% python3 -q
>>> import numpy as np
>>> from numpy import linalg as LA
>>> np.set_printoptions(precision=2, suppress=True, linewidth=200, legacy="1.25")
>>> rd = lambda a: np.round(a, 2) + 0
>>> arr = np.loadtxt("dump.csv", delimiter=",")
>>> print(arr)
[[1. 3. 1.]
 [6. 8. 6.]
 [1. 3. 1.]
 [4. 6. 4.]
 [1. 3. 1.]]
>>> print(rd(LA.norm(arr, "nuc")))
17.18
>>> W0 = np.loadtxt("block17.csv", delimiter=",")
>>> print(W0)
[[ 0.87  0.69 -0.79]
 [ 1.   -0.72 -0.86]
 [ 0.56  0.91 -0.81]
 [-0.64  0.74 -0.19]
 [ 0.96 -0.42 -0.57]
 [ 0.87  0.6  -0.77]
 [-0.03 -0.94  0.75]
 [ 0.92  0.26 -0.72]
 [ 0.98  0.21 -0.81]
 [-0.64 -0.72  0.69]
 [ 0.89  0.87 -0.88]
 [-0.29  0.98 -0.84]
 [ 0.89 -0.92  0.24]
 [-0.69  1.   -0.96]
 [-1.   -0.67  0.98]
 [ 0.93 -0.03 -0.64]
 [-0.62  0.67 -0.12]
 [-0.9  -0.09  0.62]
 [ 0.92  0.91 -0.92]
 [ 0.49 -0.94  0.63]
 [-0.7   0.99 -0.76]
 [-0.96  0.98 -0.37]]
>>> A2 = W0 / np.sqrt((W0 ** 2).mean(axis=1, keepdims=True))
>>> print(LA.matrix_rank(W0 - W0.mean(axis=1, keepdims=True)))
2
>>> print(LA.matrix_rank(A2) == LA.matrix_rank(W0))
True
>>> print(rd(LA.norm(A2, axis=1)))
[1.73 1.73 1.73 1.73 1.73 1.73 1.73 1.73 1.73 1.73 1.73 1.73 1.73 1.73 1.73 1.73 1.73 1.73 1.73 1.73 1.73 1.73]
>>> def softmax(z):
...     e = np.exp(z - z.max(axis=-1, keepdims=True))
...     return e / e.sum(axis=-1, keepdims=True)
... 
>>> print(rd(softmax(W0[19])))
[0.42 0.1  0.48]
>>> att = W0 @ W0.T / np.sqrt(3)
>>> print(rd(softmax(att)[19] @ W0))
[ 0.27 -0.24 -0.04]
>>> P = W0 @ LA.solve(W0.T @ W0, W0.T)
>>> print(np.allclose(P @ P, P))
True
>>> labels = W0[:, 2] > np.median(W0[:, 2])
>>> r0 = W0[labels].mean(axis=0) - W0[~labels].mean(axis=0)
>>> print(labels.astype(int))
[0 0 0 1 1 0 1 0 0 1 0 0 1 0 1 1 1 1 0 1 0 1]
>>> print(np.argsort(-np.abs(r0).round(6), kind="stable"))
[2 1 0]
>>> print(((W0 - W0.mean(axis=0)) @ r0 > 0).astype(int))
[0 0 0 1 0 0 1 0 0 1 0 0 1 0 1 0 1 1 0 1 0 1]
>>> print(rd((((W0 - W0.mean(axis=0)) @ r0 > 0) == labels).mean()))
0.91
>>> r = LA.matrix_rank(arr)
>>> print(r)
2
>>> null = LA.svd(arr)[2][r:].T
>>> print(LA.matrix_rank(arr.T @ arr), LA.matrix_rank(arr @ arr.T))
2 2
>>> print([int(LA.matrix_rank(arr[:, :j + 1])) for j in range(3)])
[1, 2, 2]
>>> F = np.load("out18.npy")
>>> print(F)
[[ 12.42  12.27 -18.18]
 [ 10.48  10.14 -15.86]
 [  7.09   6.44 -11.59]
 [  6.91   6.24 -11.35]
 [  3.58   2.64  -6.62]
 [  0.82  -0.07  -1.65]
 [  0.13  -0.14  -0.06]
 [ -0.12   0.1   -0.03]
 [ -0.14   0.12  -0.04]
 [ -0.19   0.15  -0.07]
 [ -0.33   0.21  -0.16]
 [ -0.6    0.27  -0.35]
 [ -2.1   -0.07  -1.24]
 [ -9.09  -4.25  -3.17]
 [ -9.48  -4.53  -3.23]
 [-11.86  -6.23  -3.53]]
>>> P = F @ LA.solve(F.T @ F, F.T)
>>> print(rd(P @ F[:, 0]))
[ 12.42  10.48   7.09   6.91   3.58   0.82   0.13  -0.12  -0.14  -0.19  -0.33  -0.6   -2.1   -9.09  -9.48 -11.86]
>>> print(rd(LA.eigvalsh(P)))
[0. 0. 0. 0. 0. 0. 0. 0. 0. 0. 0. 0. 0. 1. 1. 1.]
